% python3 -q
>>> import numpy as np
>>> np.set_printoptions(suppress=True, linewidth=200)
>>> rnd = lambda a: np.round(a, 3) + 0
>>> K = np.loadtxt("mat.csv", delimiter=",")
>>> K
array([[ 1.713, -4.327,  1.97 , -2.709],
       [ 3.603, -9.924,  4.577, -6.287],
       [ 0.848, -2.174,  1.138, -1.258],
       [-2.689,  7.693, -3.598,  4.722],
       [-2.6  ,  6.659, -3.139,  4.105],
       [-2.013,  5.64 , -2.577,  3.574],
       [ 2.513, -6.741,  3.06 , -4.187],
       [-3.639,  9.666, -4.501,  6.369],
       [-3.185,  8.632, -3.849,  5.607],
       [ 2.099, -5.635,  2.44 , -3.477],
       [ 2.034, -5.569,  2.564, -3.496],
       [-3.66 ,  9.868, -4.513,  6.343],
       [-2.885,  8.685, -4.191,  5.721],
       [ 0.492, -1.134,  0.395, -0.927],
       [-0.026,  0.107,  0.066,  0.135],
       [-1.656,  4.495, -1.892,  2.623],
       [ 3.126, -8.777,  3.96 , -5.503],
       [ 0.337, -1.096,  0.51 , -0.612],
       [ 1.636, -4.418,  1.912, -2.765],
       [ 2.716, -7.482,  3.623, -4.878],
       [ 1.163, -3.329,  1.646, -2.101],
       [-0.953,  2.087, -0.888,  1.341],
       [-0.398,  1.247, -0.565,  0.597],
       [-2.909,  7.806, -3.463,  4.886],
       [ 2.761, -7.798,  3.713, -4.964],
       [-0.739,  2.2  , -1.388,  1.329],
       [-1.248,  3.313, -1.467,  2.028],
       [-2.567,  6.61 , -3.1  ,  4.081]])
>>> left, s, Vh = np.linalg.svd(K, full_matrices=False)
>>> rnd(s)
array([43.456,  0.686,  0.57 ,  0.378])
>>> np.allclose(left * s @ Vh, K)
True
>>> rnd(s / s[0])
array([1.   , 0.016, 0.013, 0.009])
>>> rnd(left.T @ K @ Vh.T)
array([[43.456,  0.   ,  0.   ,  0.   ],
       [ 0.   ,  0.686,  0.   ,  0.   ],
       [ 0.   ,  0.   ,  0.57 ,  0.   ],
       [ 0.   ,  0.   ,  0.   ,  0.378]])
>>> q, vecs = np.linalg.qr(K[:, :2])[0], np.linalg.qr(K[:, 2:])[0]
>>> s = np.linalg.svd(q.T @ vecs, compute_uv=False)
>>> (s > 0.9).sum()
np.int64(1)
>>> rnd(np.linalg.norm(q @ q.T - vecs @ vecs.T, 2))
np.float64(0.969)
>>> cov = np.cov(K, rowvar=False)
>>> rnd(np.median(K, axis=0))
array([-0.212,  0.677, -0.249,  0.366])
>>> rnd(np.linalg.eigvalsh(cov)[::-1])
array([69.323,  0.017,  0.012,  0.005])
>>> rnd(np.corrcoef(K.T))
array([[ 1.   , -0.999,  0.997, -0.998],
       [-0.999,  1.   , -0.999,  1.   ],
       [ 0.997, -0.999,  1.   , -0.999],
       [-0.998,  1.   , -0.999,  1.   ]])
>>> rnd(np.polyfit(K[:, 1], K[:, 0], 1))
array([-0.366, -0.006])
>>> rnd(cov)
array([[  5.312, -14.497,   6.683,  -9.193],
       [-14.497,  39.638, -18.285,  25.139],
       [  6.683, -18.285,   8.451, -11.598],
       [ -9.193,  25.139, -11.598,  15.958]])
>>> cov.shape
(4, 4)
>>> np.argwhere(np.triu(np.abs(np.corrcoef(K.T)) > 0.8, 1))
array([[0, 1],
       [0, 2],
       [0, 3],
       [1, 2],
       [1, 3],
       [2, 3]])
>>> m1 = np.array([[0, 3, 0, 1], [0, 6, 0, 2], [0, -2, 0, 1], [0, -4, 0, 2]])
>>> proj = np.triu(np.array([[3, 2, -1, 0], [-2, 3, 2, 3], [-3, 2, -1, 3], [-2, -1, 0, 0]]), 1) + np.eye(4)
>>> A2 = proj @ m1 @ np.linalg.inv(proj)
>>> proj @ m1 - m1 @ proj
array([[  0.,  14.,  -6.,  -6.],
       [  0., -16., -12., -10.],
       [  0., -12.,   4.,  12.],
       [  0.,   0.,   8.,  12.]])
>>> np.trace(A2), np.trace(m1)
(np.float64(8.0), np.int64(8))
>>> np.linalg.matrix_rank(A2)
np.int64(2)
>>> left, s, Vh = np.linalg.svd(m1, full_matrices=False)
>>> rnd(Vh @ Vh.T)
array([[1., 0., 0., 0.],
       [0., 1., 0., 0.],
       [0., 0., 1., 0.],
       [0., 0., 0., 1.]])
>>> (s > 1e-8).sum()
np.int64(2)
>>> rnd(s)
array([8.09, 3.09, 0.  , 0.  ])
>>> rnd(left.T @ left)
array([[1., 0., 0., 0.],
       [0., 1., 0., 0.],
       [0., 0., 1., 0.],
       [0., 0., 0., 1.]])
>>> left, s, Vh = np.linalg.svd(m1)
>>> rnd(s)
array([8.09, 3.09, 0.  , 0.  ])
>>> np.argmax(s[:-1] / (s[1:] + 1e-6)) + 1
np.int64(2)
>>> A2 = left[:, :2] @ np.diag(s[:2]) @ Vh[:2]
>>> rnd(np.linalg.norm(m1 - A2) / np.linalg.norm(m1))
np.float64(0.0)
>>> rnd(np.linalg.norm(m1 - A2, 2)), s[2]
(np.float64(0.0), np.float64(0.0))
>>> np.linalg.matrix_rank(A2)
np.int64(2)
>>> rnd(A2)
array([[ 0.,  3.,  0.,  1.],
       [ 0.,  6.,  0.,  2.],
       [ 0., -2.,  0.,  1.],
       [ 0., -4.,  0.,  2.]])
>>> r0 = np.array([0, 3, 2])
>>> np.cross(A2[0, :3], A2[2, :3])
array([ 0.,  0., -0.])
>>> rnd(np.array([np.convolve(row, r0, "same") for row in A2]))
array([[  0.,   9.,   6.,   3.],
       [  0.,  18.,  12.,   6.],
       [  0.,  -6.,  -4.,   3.],
       [  0., -12.,  -8.,   6.]])
>>> arr = np.array([[0, 2, -5, -20],
...     [3, 3, 2, 8],
...     [0, -4, -1, -4],
...     [-2, 4, 4, 16],
...     [0, 1, 4, 16]])
>>> # rank 3
>>> np.linalg.matrix_rank(arr, rtol=0.1)
np.int64(3)
>>> rnd(arr @ np.linalg.pinv(arr) @ arr)
array([[  0.,   2.,  -5., -20.],
       [  3.,   3.,   2.,   8.],
       [  0.,  -4.,  -1.,  -4.],
       [ -2.,   4.,   4.,  16.],
       [  0.,   1.,   4.,  16.]])
>>> np.unique(arr.round(6), axis=0).shape
(5, 4)
>>> left, s, Vh = np.linalg.svd(arr)
>>> vecs = Vh[:(s > 1e-8).sum()]
>>> rng = np.random.default_rng(740)
>>> x = arr[3] + -2 * arr[2] + rng.integers(2) * np.eye(4)[0]
>>> x
array([-2., 12.,  6., 24.])
>>> rnd(vecs.T @ vecs)
array([[1.   , 0.   , 0.   , 0.   ],
       [0.   , 1.   , 0.   , 0.   ],
       [0.   , 0.   , 0.059, 0.235],
       [0.   , 0.   , 0.235, 0.941]])
>>> rnd(np.diag(vecs.T @ vecs))
array([1.   , 1.   , 0.059, 0.941])
>>> A2 = np.array([[2, 1, 2, -2]])
>>> mat = A2.T @ A2
>>> mat
array([[ 4,  2,  4, -4],
       [ 2,  1,  2, -2],
       [ 4,  2,  4, -4],
       [-4, -2, -4,  4]])
>>> rank = np.linalg.matrix_rank(mat)
>>> rank
np.int64(1)
>>> ns = np.linalg.svd(mat)[2][rank:].T
>>> [int(np.linalg.matrix_rank(np.delete(mat, i, axis=0))) for i in range(4)]
[1, 1, 1, 1]
>>> ns.shape
(4, 3)
>>> rnd(mat @ ns)
array([[0., 0., 0.],
       [0., 0., 0.],
       [0., 0., 0.],
       [0., 0., 0.]])
>>> J = np.load("w.npy")
>>> J
array([[ 0,  4, -3],
       [ 0,  0,  1],
       [ 0,  0,  0]])
>>> # triangular
>>> th = np.radians(72)
>>> Rm = np.eye(3)
>>> Rm[0, 0] = Rm[1, 1] = np.cos(th)
>>> Rm[0, 1], Rm[1, 0] = -np.sin(th), np.sin(th)
>>> rnd(Rm)
array([[ 0.309, -0.951,  0.   ],
       [ 0.951,  0.309,  0.   ],
       [ 0.   ,  0.   ,  1.   ]])
>>> A2 = J @ Rm.T
>>> rnd(np.linalg.det(Rm)), rnd(np.trace(Rm))
(np.float64(1.0), np.float64(1.618))
>>> np.allclose(J @ J.T, A2 @ A2.T)
True
>>> rnd(Rm.T @ Rm)
array([[1., 0., 0.],
       [0., 1., 0.],
       [0., 0., 1.]])
>>> proj = np.triu(np.array([[1, 3, 4], [3, 2, 3], [0, 3, 3]]), 1) + np.eye(3)
>>> A2 = proj @ J @ np.linalg.inv(proj)
>>> np.linalg.matrix_rank(A2)
np.int64(2)
>>> rnd(np.linalg.det(A2))
np.float64(0.0)
>>> np.poly(A2)
array([1., 0., 0., 0.])
>>> proj @ J - J @ proj
array([[ 0.,  0., -9.],
       [ 0.,  0.,  0.],
       [ 0.,  0.,  0.]])
>>> x = np.array([2, 2, 8])
>>> h1 = np.maximum(J @ x, 0)
>>> rnd(np.tanh(J @ x))
array([-1.,  1.,  0.])
>>> np.maximum(J @ (3 * x), 0)
array([ 0, 24,  0])
>>> J * (h1 > 1e-9)[:, None]
array([[0, 0, 0],
       [0, 0, 1],
       [0, 0, 0]])
>>> J.T @ h1
array([0, 0, 8])
>>> h1
array([0, 8, 0])
>>> rank = np.linalg.matrix_rank(J)
>>> rank
np.int64(2)
>>> ns = np.linalg.svd(J)[2][rank:].T
>>> ns.shape
(3, 1)
>>> [int(np.linalg.matrix_rank(J[:i])) for i in range(1, len(J) + 1)]
[1, 2, 2]
>>> X = np.load("test8.npy")
>>> X
array([[0, 0, 2],
       [2, 0, 0],
       [0, 2, 0]])
>>> X @ np.ones(3)
array([2., 2., 2.])
>>> np.sort(np.abs(np.fft.fft(X[0]))), rnd(np.sort(np.linalg.svd(X, compute_uv=False)))
(array([2., 2., 2.]), array([2., 2., 2.]))
>>> np.allclose(X @ X.T, X.T @ X)
True
>>> rnd(np.fft.fft(X[0]))
array([ 2.+0.j   , -1.+1.732j, -1.-1.732j])
>>> A = np.array([[1, 3, 1, 3], [2, 0, 2, 0], [1, 3, 1, 3], [2, 0, 2, 0]])
>>> A
array([[1, 3, 1, 3],
       [2, 0, 2, 0],
       [1, 3, 1, 3],
       [2, 0, 2, 0]])
>>> A2 = A / np.linalg.norm(A, axis=1, keepdims=True)
>>> cov = A2 @ A2.T
>>> rnd(np.linalg.norm(A2, axis=1))
array([1., 1., 1., 1.])
>>> (cov - 2 * np.eye(4)).round(6).argmax(axis=1)
array([2, 3, 0, 1])
>>> rnd(np.linalg.norm(A, 2) / np.linalg.norm(A))
np.float64(0.87)
>>> [round(float(x), 3) for x in np.linalg.svd(A, compute_uv=False)[:3]]
[6.513, 3.685, 0.0]
>>> rank = np.linalg.matrix_rank(A)
>>> rank
np.int64(2)
>>> ns = np.linalg.svd(A)[2][rank:].T
>>> np.allclose(A @ ns, 0)
True
>>> rnd(A @ ns)
array([[0., 0.],
       [0., 0.],
       [0., 0.],
       [0., 0.]])
>>> np.linalg.matrix_rank(A.T @ A), np.linalg.matrix_rank(A @ A.T)
(np.int64(2), np.int64(2))
>>> [int(np.linalg.matrix_rank(A[:i])) for i in range(1, len(A) + 1)]
[1, 2, 2, 2]
>>> rnd(np.linalg.eigvals(A).sum().real)
np.float64(2.0)
>>> rnd(np.linalg.det(2 * A)), rnd(np.linalg.det(A))
(np.float64(0.0), np.float64(0.0))
>>> np.einsum("ij,ji->", A, A)
np.int64(52)
>>> rnd(np.linalg.eigvals(A))
array([ 6., -4.,  0.,  0.])
>>> np.kron(np.eye(2, dtype=int), A)
array([[1, 3, 1, 3, 0, 0, 0, 0],
       [2, 0, 2, 0, 0, 0, 0, 0],
       [1, 3, 1, 3, 0, 0, 0, 0],
       [2, 0, 2, 0, 0, 0, 0, 0],
       [0, 0, 0, 0, 1, 3, 1, 3],
       [0, 0, 0, 0, 2, 0, 2, 0],
       [0, 0, 0, 0, 1, 3, 1, 3],
       [0, 0, 0, 0, 2, 0, 2, 0]])
>>> rnd(np.linalg.det(A.T))
np.float64(0.0)
>>> left, s, Vh = np.linalg.svd(A)
>>> vecs = Vh[:(s > 1e-8).sum()]
>>> x = A[0] + 3 * A[2] + rng.integers(2) * np.eye(4)[2]
>>> x
array([ 4., 12.,  4., 12.])
>>> np.allclose(vecs.T @ vecs @ x, x)
True
>>> rnd(np.diag(vecs.T @ vecs))
array([0.5, 0.5, 0.5, 0.5])
>>> M = -2 * np.eye(4) + np.ones((4, 4))
>>> M
array([[-1.,  1.,  1.,  1.],
       [ 1., -1.,  1.,  1.],
       [ 1.,  1., -1.,  1.],
       [ 1.,  1.,  1., -1.]])
>>> A2 = M / np.linalg.norm(M, axis=1, keepdims=True)
>>> cov = A2 @ A2.T
>>> rnd(np.linalg.norm(A2, axis=1))
array([1., 1., 1., 1.])
>>> np.argwhere(np.triu(np.abs(cov) > 0.95, 1))
array([], shape=(0, 2), dtype=int64)
>>> (np.abs(cov) > 0.9).astype(int)
array([[1, 0, 0, 0],
       [0, 1, 0, 0],
       [0, 0, 1, 0],
       [0, 0, 0, 1]])
>>> cov[0]
array([1., 0., 0., 0.])
>>> def softmax(z):
...     e = np.exp(z - z.max(axis=-1, keepdims=True))
...     return e / e.sum(axis=-1, keepdims=True)
... 
>>> rnd(softmax(M[3]))
array([0.319, 0.319, 0.319, 0.043])
>>> rnd(softmax(M[3] + -2))
array([0.319, 0.319, 0.319, 0.043])
>>> scores = M @ M.T / np.sqrt(4)
>>> rnd(softmax(scores + np.triu(np.full(scores.shape, -np.inf), 1)))
array([[1.   , 0.   , 0.   , 0.   ],
       [0.119, 0.881, 0.   , 0.   ],
       [0.107, 0.107, 0.787, 0.   ],
       [0.096, 0.096, 0.096, 0.711]])
>>> evals, vecs = np.linalg.eigh(mat)
>>> x = np.array([0, 2, 2, 0])
>>> rnd(vecs * np.abs(evals) @ vecs.T)
array([[ 4.,  2.,  4., -4.],
       [ 2.,  1.,  2., -2.],
       [ 4.,  2.,  4., -4.],
       [-4., -2., -4.,  4.]])
>>> np.abs(mat).sum(axis=1).max(), np.abs(evals).max()
(np.int64(14), np.float64(13.0))
>>> evals, vecs = np.linalg.eig(M)
>>> rnd(evals)
array([-2.,  2., -2., -2.])
>>> rnd(np.prod(evals))
np.float64(-16.0)
>>> rnd(np.sort(np.linalg.eigvals(M.T)))
array([-2., -2., -2.,  2.])
>>> x = np.array([2, 1, 0, 2])
>>> np.linalg.norm(M @ x) <= np.linalg.norm(M, 2) * np.linalg.norm(x) + 1e-9
np.True_
>>> M @ (2 * x)
array([ 2.,  6., 10.,  2.])
>>> np.sign((M @ x).round(6))
array([1., 1., 1., 1.])
>>> (M @ x).argmax()
np.int64(2)
>>> (M * x).sum(axis=1)
array([1., 3., 5., 1.])
